$ python3 -q
>>> import numpy as np
>>> np.set_printoptions(suppress=True, linewidth=120)
>>> rnd = lambda a: np.round(a, 2) + 0
>>> data = np.array([[-0.2, -0.7, -1.3, 0.3, -0.7, 0.2, 1.3],
...     [0.5, 1.2, -0.3, -0.2, 0.0, -1.4, -0.8],
...     [-0.28, -0.85, -1.61, 0.26, -0.92, 0.05, 1.59],
...     [1.1, -0.7, -0.4, -0.4, 1.2, 1.1, 1.8],
...     [0.3, 0.8, 0.2, 0.0, 1.6, 1.4, -1.0],
...     [2.2, -1.1, 0.0, 0.4, -0.5, -0.3, 0.2],
...     [0.0, -1.3, -1.1, -0.6, -0.2, 0.4, 0.1],
...     [0.5, -1.1, 0.4, -1.1, 0.0, -0.3, 1.0]])
>>> r0 = np.array([-3, -3, 2])
>>> rnd(np.cross(data[0, :3], data[1, :3]))
array([ 1.77, -0.71,  0.11])
>>> rnd(np.correlate(data[0], data[1], "full"))
array([ 0.16,  0.84,  2.02,  1.62,  0.34,  1.05, -1.93, -3.68, -0.12, -1.01, -0.5 ,  1.66,  0.65])
>>> left, sigma, vt = np.linalg.svd(data)
>>> np.argmax(sigma[:-1] / (sigma[1:] + 1e-6)) + 1
np.int64(6)
>>> A2 = left[:, :6] @ np.diag(sigma[:6]) @ vt[:6]
>>> rnd(np.linalg.norm(data - A2) / np.linalg.norm(data))
np.float64(0.02)
>>> rnd(np.abs(np.linalg.svd(data)[2][-1]))
array([0.22, 0.42, 0.05, 0.44, 0.6 , 0.46, 0.04])
>>> np.linalg.matrix_rank(data, rtol=0.1)
np.int64(6)
>>> [round(float(x), 2) for x in np.linalg.svd(data, compute_uv=False)[:3]]
[4.47, 3.12, 2.63]
>>> q, _ = np.linalg.qr(np.array([[-0.7, 0.8],
...     [-1.4, -1.2],
...     [2.0, 1.0],
...     [-0.8, 1.5],
...     [-0.4, 0.1],
...     [0.2, -0.5]]))
>>> X = q @ q.T
>>> rnd(X)
array([[ 0.25, -0.03, -0.1 ,  0.4 ,  0.08, -0.12],
       [-0.03,  0.41, -0.47, -0.13,  0.04,  0.05],
       [-0.1 , -0.47,  0.6 , -0.05, -0.09,  0.  ],
       [ 0.4 , -0.13, -0.05,  0.65,  0.11, -0.2 ],
       [ 0.08,  0.04, -0.09,  0.11,  0.03, -0.03],
       [-0.12,  0.05,  0.  , -0.2 , -0.03,  0.06]])
>>> # projection: eigenvalues are 0 or 1
>>> np.argsort(-np.linalg.norm(X, axis=0).round(6), kind="stable")[:3]
array([3, 2, 1])
>>> np.linalg.cond(X) > 100
np.True_
>>> rnd(np.linalg.norm(X, 2) / np.linalg.norm(X))
np.float64(0.71)
>>> arr = np.load("data.npy")
>>> arr
array([[20,  6, 14],
       [ 6, 19,  7],
       [14,  7, 14]])
>>> # symmetric
>>> vals, V = np.linalg.eigh(arr)
>>> rnd(V @ np.diag(vals) @ V.T)
array([[20.,  6., 14.],
       [ 6., 19.,  7.],
       [14.,  7., 14.]])
>>> np.unique(vals.round(6) + 0, return_counts=True)[1]
array([1, 1, 1])
>>> mat = np.load("block8.npy")
>>> mat
array([[ 0,  0,  0,  0,  1,  0,  0,  1],
       [ 0,  0,  0,  0,  0,  0,  0,  0],
       [-1,  1,  0, -1,  0,  0,  0,  0],
       [ 0,  0,  0,  0,  0,  0,  0,  0],
       [ 0,  0,  1,  0,  0,  0,  0,  0],
       [ 1,  0,  0,  0,  0,  1,  0, -3],
       [ 1,  2,  0,  0,  0,  1, -1,  0],
       [ 0,  0,  0, -3,  0,  0,  0,  0],
       [ 0,  0,  0,  0,  0,  0,  0,  0]])
>>> left, sigma, vt = np.linalg.svd(mat)
>>> np.argmax(sigma[:-1] / (sigma[1:] + 1e-6)) + 1
np.int64(6)
>>> A2 = left[:, :6] @ np.diag(sigma[:6]) @ vt[:6]
>>> rnd(A2)
array([[ 0.,  0.,  0.,  0.,  1.,  0.,  0.,  1.],
       [ 0.,  0.,  0.,  0.,  0.,  0.,  0.,  0.],
       [-1.,  1.,  0., -1.,  0.,  0.,  0.,  0.],
       [ 0.,  0.,  0.,  0.,  0.,  0.,  0.,  0.],
       [ 0.,  0.,  1.,  0.,  0.,  0.,  0.,  0.],
       [ 1.,  0.,  0.,  0.,  0.,  1.,  0., -3.],
       [ 1.,  2.,  0.,  0.,  0.,  1., -1.,  0.],
       [ 0.,  0.,  0., -3.,  0.,  0.,  0.,  0.],
       [ 0.,  0.,  0.,  0.,  0.,  0.,  0.,  0.]])
>>> rnd(np.linalg.norm(mat - A2) / np.linalg.norm(mat))
np.float64(0.0)
>>> np.linalg.matrix_rank(mat, rtol=0.05)
np.int64(6)
>>> mat.reshape(-1, 2)
array([[ 0,  0],
       [ 0,  0],
       [ 1,  0],
       [ 0,  1],
       [ 0,  0],
       [ 0,  0],
       [ 0,  0],
       [ 0,  0],
       [-1,  1],
       [ 0, -1],
       [ 0,  0],
       [ 0,  0],
       [ 0,  0],
       [ 0,  0],
       [ 0,  0],
       [ 0,  0],
       [ 0,  0],
       [ 1,  0],
       [ 0,  0],
       [ 0,  0],
       [ 1,  0],
       [ 0,  0],
       [ 0,  1],
       [ 0, -3],
       [ 1,  2],
       [ 0,  0],
       [ 0,  1],
       [-1,  0],
       [ 0,  0],
       [ 0, -3],
       [ 0,  0],
       [ 0,  0],
       [ 0,  0],
       [ 0,  0],
       [ 0,  0],
       [ 0,  0]])
>>> mat.reshape(2, -1)
array([[ 0,  0,  0,  0,  1,  0,  0,  1,  0,  0,  0,  0,  0,  0,  0,  0, -1,  1,  0, -1,  0,  0,  0,  0,  0,  0,  0,
         0,  0,  0,  0,  0,  0,  0,  1,  0],
       [ 0,  0,  0,  0,  1,  0,  0,  0,  0,  1,  0, -3,  1,  2,  0,  0,  0,  1, -1,  0,  0,  0,  0, -3,  0,  0,  0,
         0,  0,  0,  0,  0,  0,  0,  0,  0]])
>>> blk = mat.reshape(9, 2, -1)
>>> blk.sum(axis=1)
array([[ 1,  0,  0,  1],
       [ 0,  0,  0,  0],
       [-1,  1,  0, -1],
       [ 0,  0,  0,  0],
       [ 0,  0,  1,  0],
       [ 1,  1,  0, -3],
       [ 1,  3, -1,  0],
       [ 0,  0,  0, -3],
       [ 0,  0,  0,  0]])
